% python3 -q
>>> import numpy as np
>>> import numpy.linalg as la
>>> np.set_printoptions(precision=2, suppress=True, linewidth=200)
>>> arr = np.loadtxt("test5.csv", delimiter=",")
>>> print(arr)
[[0.15 0.06 0.26 0.   0.26 0.26]
 [0.21 0.33 0.04 0.08 0.25 0.08]
 [0.26 0.   0.32 0.29 0.1  0.03]
 [0.19 0.21 0.1  0.19 0.14 0.17]
 [0.09 0.3  0.09 0.13 0.22 0.17]
 [0.1  0.21 0.21 0.17 0.03 0.28]]
>>> print(np.allclose(arr @ arr.T, arr.T @ arr))
False
>>> print(np.round((arr - arr.T) / 2, 2) + 0)
[[ 0.   -0.07  0.   -0.1   0.09  0.08]
 [ 0.07  0.    0.02 -0.07 -0.03 -0.06]
 [ 0.   -0.02  0.    0.1   0.   -0.09]
 [ 0.1   0.07 -0.1   0.    0.01  0.  ]
 [-0.09  0.03  0.   -0.01  0.    0.07]
 [-0.08  0.06  0.09  0.   -0.07  0.  ]]
>>> print((arr + arr.T) / 2)
[[0.15 0.13 0.26 0.1  0.18 0.18]
 [0.13 0.33 0.02 0.15 0.28 0.15]
 [0.26 0.02 0.32 0.19 0.09 0.12]
 [0.1  0.15 0.19 0.19 0.14 0.17]
 [0.18 0.28 0.09 0.14 0.22 0.1 ]
 [0.18 0.15 0.12 0.17 0.1  0.28]]
>>> print(round(float(np.abs(la.eigvals(arr)).max()), 2))
1.0
>>> print(arr @ arr)
[[0.15 0.16 0.2  0.16 0.15 0.17]
 [0.16 0.23 0.13 0.1  0.21 0.16]
 [0.19 0.11 0.22 0.17 0.16 0.15]
 [0.16 0.2  0.16 0.13 0.18 0.17]
 [0.16 0.24 0.13 0.13 0.18 0.16]
 [0.18 0.18 0.18 0.16 0.14 0.16]]
>>> print(np.allclose(arr, arr.T))
False
>>> print(la.matrix_power(arr, 4))
[[0.17 0.18 0.17 0.14 0.17 0.16]
 [0.16 0.2  0.16 0.14 0.17 0.16]
 [0.17 0.18 0.17 0.15 0.17 0.16]
 [0.17 0.19 0.17 0.14 0.17 0.16]
 [0.16 0.19 0.16 0.14 0.17 0.16]
 [0.17 0.19 0.17 0.14 0.17 0.16]]
>>> x0 = np.array([-2, 2, 2, -2, 1, 1])
>>> rhs = arr @ x0
>>> print(rhs)
[ 0.88  0.5  -0.32  0.17  0.74  0.59]
>>> print(la.solve(arr, rhs))
[-2.  2.  2. -2.  1.  1.]
>>> print(np.sort(np.abs(la.eigvals(arr)))[::-1])
[1.   0.35 0.17 0.17 0.1  0.1 ]
>>> print(la.matrix_power(arr, 2))
[[0.15 0.16 0.2  0.16 0.15 0.17]
 [0.16 0.23 0.13 0.1  0.21 0.16]
 [0.19 0.11 0.22 0.17 0.16 0.15]
 [0.16 0.2  0.16 0.13 0.18 0.17]
 [0.16 0.24 0.13 0.13 0.18 0.16]
 [0.18 0.18 0.18 0.16 0.14 0.16]]
>>> print(la.matrix_power(arr, 100))
[[0.17 0.19 0.17 0.14 0.17 0.16]
 [0.17 0.19 0.17 0.14 0.17 0.16]
 [0.17 0.19 0.17 0.14 0.17 0.16]
 [0.17 0.19 0.17 0.14 0.17 0.16]
 [0.17 0.19 0.17 0.14 0.17 0.16]
 [0.17 0.19 0.17 0.14 0.17 0.16]]
>>> pr = np.eye(6)[4]
>>> for _ in range(4):
...     pr = pr @ arr
...     print(pr.round(2))
... 
[0.09 0.3  0.09 0.13 0.22 0.17]
[0.16 0.24 0.13 0.13 0.18 0.16]
[0.16 0.2  0.16 0.13 0.18 0.16]
[0.16 0.19 0.16 0.14 0.17 0.16]
>>> B = arr / np.sqrt((arr ** 2).mean(axis=1, keepdims=True))
>>> print(la.matrix_rank(arr - arr.mean(axis=1, keepdims=True)))
5
>>> f, g = arr[2], arr[0]
>>> print(round(float(f @ f), 2))
0.27
>>> print(np.round(f @ g, 2))
0.16
>>> pr = (f @ g) / (f @ f) * f
>>> print(pr)
[0.15 0.   0.19 0.17 0.06 0.02]
>>> print(g - pr)
[-0.01  0.06  0.07 -0.17  0.21  0.25]
>>> print(np.round(np.outer(f, g), 2) + 0)
[[0.04 0.02 0.07 0.   0.07 0.07]
 [0.   0.   0.   0.   0.   0.  ]
 [0.05 0.02 0.09 0.   0.09 0.09]
 [0.04 0.02 0.08 0.   0.08 0.08]
 [0.01 0.01 0.03 0.   0.03 0.03]
 [0.   0.   0.01 0.   0.01 0.01]]
>>> J = np.load("mat.npy")
>>> print(J)
[[4 8 9 8 9 2]
 [8 4 8 5 4 3]
 [9 8 6 7 3 8]
 [8 5 7 4 4 8]
 [9 4 3 4 0 8]
 [2 3 8 8 8 6]]
>>> f = np.array([-1, 3])
>>> print(np.cross(J[0, :3], J[4, :3]))
[-12  69 -56]
>>> try:
...     la.cholesky(J)
... except la.LinAlgError as e:
...     print(repr(e))
... 
LinAlgError('Matrix is not positive definite')
>>> print(round(float(la.eigvalsh(J).min()), 2))
-11.67
>>> print(np.all(la.eigvalsh(J) > 0))
False
>>> x0 = np.array([-3, -2, -2, 3, 3, 2])
>>> print(J @ (2 * x0))
[ 18 -30 -18 -16 -26  64]
>>> print(np.einsum("ij,j->i", J, x0))
[  9 -15  -9  -8 -13  32]
>>> print(J @ np.eye(6)[1])
[8. 4. 8. 5. 4. 3.]
>>> print((J @ x0).argmax())
5
>>> print(J @ np.ones(6))
[40. 32. 41. 36. 28. 35.]
>>> print((J + J.T) / 2)
[[4. 8. 9. 8. 9. 2.]
 [8. 4. 8. 5. 4. 3.]
 [9. 8. 6. 7. 3. 8.]
 [8. 5. 7. 4. 4. 8.]
 [9. 4. 3. 4. 0. 8.]
 [2. 3. 8. 8. 8. 6.]]
>>> print(round(float(la.det(J)), 2))
-9137.0
>>> print(np.trace(J))
24
>>> print(np.sort(np.abs(la.eigvals(J))))
[ 0.53  2.04  3.87  5.2  11.67 35.85]
>>> print(la.matrix_power(J, 2))
[[310 218 253 219 143 252]
 [218 194 223 200 156 182]
 [253 223 303 258 223 218]
 [219 200 258 234 193 199]
 [143 156 223 193 186 134]
 [252 182 218 199 134 241]]
>>> print(J @ J)
[[310 218 253 219 143 252]
 [218 194 223 200 156 182]
 [253 223 303 258 223 218]
 [219 200 258 234 193 199]
 [143 156 223 193 186 134]
 [252 182 218 199 134 241]]
>>> x0 = np.array([-1, 5, 3, -5, -3, 2])
>>> rhs = J @ x0
>>> print(rhs)
[  0   5  21  22  16 -15]
>>> print(la.solve(J, rhs))
[-1.  5.  3. -5. -3.  2.]
>>> print(np.round(la.solve(J, J[:, 2]), 2) + 0)
[0. 0. 1. 0. 0. 0.]
>>> E = np.loadtxt("case19.csv", delimiter=",")
>>> print(E)
[[ 0.05  0.    1.    0.    1.    2.    2.    0.    0.    0.   -1.    1.   -2.    2.   -2.  ]
 [-1.    2.05  0.   -2.   -2.    2.    1.   -1.    2.    2.    1.    2.   -2.   -2.    1.  ]
 [ 1.   -2.   -1.95 -1.    0.   -1.    0.    1.   -2.    0.    1.   -1.    0.    0.   -2.  ]
 [ 1.   -1.    1.    0.05 -1.    1.   -2.    0.    1.    1.   -1.   -2.   -2.    0.    1.  ]
 [ 0.    0.    2.   -2.    1.05  0.   -2.   -2.    0.   -1.   -1.   -2.   -1.    2.   -2.  ]
 [ 0.    1.   -1.   -1.   -2.   -1.95 -2.    1.    0.    0.    0.    0.    0.    0.   -2.  ]
 [ 0.    2.    0.   -1.    1.   -1.    2.05 -1.    0.   -2.   -2.    0.   -2.   -2.   -2.  ]
 [ 1.   -2.    2.   -1.    2.    0.   -2.    2.05  0.   -1.    2.   -2.    0.    1.    1.  ]
 [-2.   -2.    2.   -2.    0.    2.    1.   -1.    2.05  2.    2.   -1.    2.    1.    2.  ]
 [ 1.    1.    2.    2.    1.    1.    0.   -2.    0.   -1.95  1.   -1.    2.    2.    0.  ]
 [ 2.   -1.   -1.   -2.    0.    1.   -1.    2.   -2.   -2.    1.05 -1.   -2.    1.    2.  ]
 [-1.    0.   -2.    0.   -1.    2.    1.   -2.    1.    1.    0.    1.05 -2.   -1.   -1.  ]
 [-1.   -1.    0.   -1.    1.    0.   -2.   -2.    2.   -1.    0.   -1.    1.05  0.   -1.  ]
 [-2.   -2.   -1.    0.   -1.    2.    0.    1.   -2.    1.    2.   -1.    2.   -1.95 -1.  ]
 [ 0.    0.    1.    0.    1.    2.    2.    0.    0.    0.   -1.    1.   -2.    2.   -1.95]]
>>> Uu, sigma, VT = la.svd(E)
>>> print(np.argmax(sigma[:-1] / (sigma[1:] + 1e-6)) + 1)
14
>>> B = Uu[:, :14] @ np.diag(sigma[:14]) @ VT[:14]
>>> print(round(float(la.norm(E - B, 2)), 2), round(sigma[14], 2))
0.0 0.0
>>> rng = np.random.default_rng(806)
>>> z = rng.permutation(15)
>>> print(z)
[ 3 11  6  4  8  2  1  9 12  5 14 13 10  0  7]
>>> B = E[z][:, z]
>>> print(round(float(la.det(B)), 2), round(la.det(E[z]), 2))
-92491.09 -92491.09
>>> print(np.diag(B))
[ 0.05  1.05  2.05  1.05  2.05 -1.95  2.05 -1.95  1.05 -1.95 -1.95 -1.95  1.05  0.05  2.05]
>>> print(la.matrix_rank(E, rtol=0.1))
13
>>> print(round(la.norm(E, 2) / la.norm(E), 2))
0.47
>>> print([round(float(x), 2) for x in la.svd(E, compute_uv=False)[:3]])
[9.9, 8.82, 8.39]
>>> K = np.load("layer7.npy")
>>> print(K)
[[-4  9  0  0  0  0]
 [-7 -2  0  0  0  0]
 [ 7 -1  0  0  0  0]
 [ 0  0 -4  9  0  0]
 [ 0  0 -7 -2  0  0]
 [ 0  0  7 -1  0  0]
 [ 0  0  0  0 -4  9]
 [ 0  0  0  0 -7 -2]
 [ 0  0  0  0  7 -1]]
>>> x0 = np.array([-1, 2, -2, -2, 0, -1])
>>> rhs = K @ x0
>>> print(np.round(la.pinv(K) @ K, 2) + 0)
[[1. 0. 0. 0. 0. 0.]
 [0. 1. 0. 0. 0. 0.]
 [0. 0. 1. 0. 0. 0.]
 [0. 0. 0. 1. 0. 0.]
 [0. 0. 0. 0. 1. 0.]
 [0. 0. 0. 0. 0. 1.]]
>>> try:
...     la.solve(K, rhs)
... except la.LinAlgError as e:
...     print("failed:", e)
... 
failed: Last 2 dimensions of the array must be square
>>> print(la.solve(K.T @ K, K.T @ rhs))
[-1.  2. -2. -2.  0. -1.]
>>> print(rhs)
[ 22   3  -9 -10  18 -12  -9   2   1]
>>> rhs = rhs + 0.1 * rng.normal(size=9)
>>> print(rhs)
[ 22.17   3.    -9.11 -10.17  18.12 -11.97  -8.93   1.98   1.14]
>>> c, *_ = la.lstsq(K, rhs)
>>> print([round(float(la.norm(la.solve(K.T @ K + lam * np.eye(6), K.T @ rhs))), 2) for lam in (0, 1, 10, 100)])
[3.77, 3.72, 3.35, 1.74]
>>> B = K + rng.integers(-2, 3, (9, 3)) @ rng.integers(-2, 3, (3, 6))
>>> print(B)
[[ -4   7   0   2  -2   6]
 [ -7   2   2   0   0  -8]
 [  5   3   5   9  -6   2]
 [  2  -2  -7   2   4  -4]
 [ -4  -2 -11  -2   6   6]
 [ -4  -2   4   1   4   8]
 [ -2  -4  -4  -1   0  17]
 [ -4   4   4  10 -11   2]
 [  0  -2   0   2   5   5]]
>>> print(np.round(la.svd(B - K, compute_uv=False), 2) + 0)
[21.7  20.76  7.76  0.    0.    0.  ]
>>> print(B - K)
[[ 0 -2  0  2 -2  6]
 [ 0  4  2  0  0 -8]
 [-2  4  5  9 -6  2]
 [ 2 -2 -3 -7  4 -4]
 [-4 -2 -4  0  6  6]
 [-4 -2 -3  2  4  8]
 [-2 -4 -4 -1  4  8]
 [-4  4  4 10 -4  4]
 [ 0 -2  0  2 -2  6]]
